>>> import numpy as np
>>> import numpy.linalg as la
>>> np.set_printoptions(suppress=True, linewidth=160)
>>> rnd = lambda a: np.round(a, 2) + 0
>>> mat = np.loadtxt("arr.csv", delimiter=",")
>>> mat
array([[-2., -1.,  0.,  1.],
       [ 2.,  3.,  4.,  5.],
       [ 6.,  7.,  8.,  9.],
       [10., 11., 12., 13.]])
>>> # null space of dimension 2
>>> rank = la.matrix_rank(mat)
>>> rank
np.int64(2)
>>> ns = la.svd(mat)[2][rank:].T
>>> [int(la.matrix_rank(mat[:, :j + 1])) for j in range(4)]
[1, 2, 2, 2]
>>> np.allclose(mat @ ns, 0)
True
>>> [int(la.matrix_rank(mat[:i])) for i in range(1, len(mat) + 1)]
[1, 2, 2, 2]
>>> [int(la.matrix_rank(np.delete(mat, i, axis=0))) for i in range(4)]
[2, 2, 2, 2]
>>> la.matrix_rank(mat.T @ mat), la.matrix_rank(mat @ mat.T)
(np.int64(2), np.int64(2))
>>> rnd(la.norm(mat, axis=0))
array([12.  , 13.42, 14.97, 16.61])
>>> mat[2] @ mat[0]
np.float64(-10.0)
>>> rnd(la.norm(mat, axis=1))
array([ 2.45,  7.35, 15.17, 23.11])
>>> rnd(la.norm(mat[2] - mat[0]))
np.float64(16.0)
>>> la.norm(mat, axis=1).argmax()
np.int64(3)
>>> rnd(la.norm(mat, "nuc"))
np.float64(31.37)
>>> Uu, sigma, Vt = la.svd(mat)
>>> np.argmax(sigma[:-1] / (sigma[1:] + 1e-6)) + 1
np.int64(2)
>>> rnd(sigma)
array([28.57,  2.8 ,  0.  ,  0.  ])
>>> out = Uu[:, :2] @ np.diag(sigma[:2]) @ Vt[:2]
>>> la.matrix_rank(out)
np.int64(2)
>>> rnd(np.abs(mat - out).max())
np.float64(0.0)
>>> rnd(la.norm(mat - out) / la.norm(mat))
np.float64(0.0)
>>> rnd(out)
array([[-2., -1.,  0.,  1.],
       [ 2.,  3.,  4.,  5.],
       [ 6.,  7.,  8.,  9.],
       [10., 11., 12., 13.]])
>>> la.matrix_rank(mat, rtol=0.05)
np.int64(2)
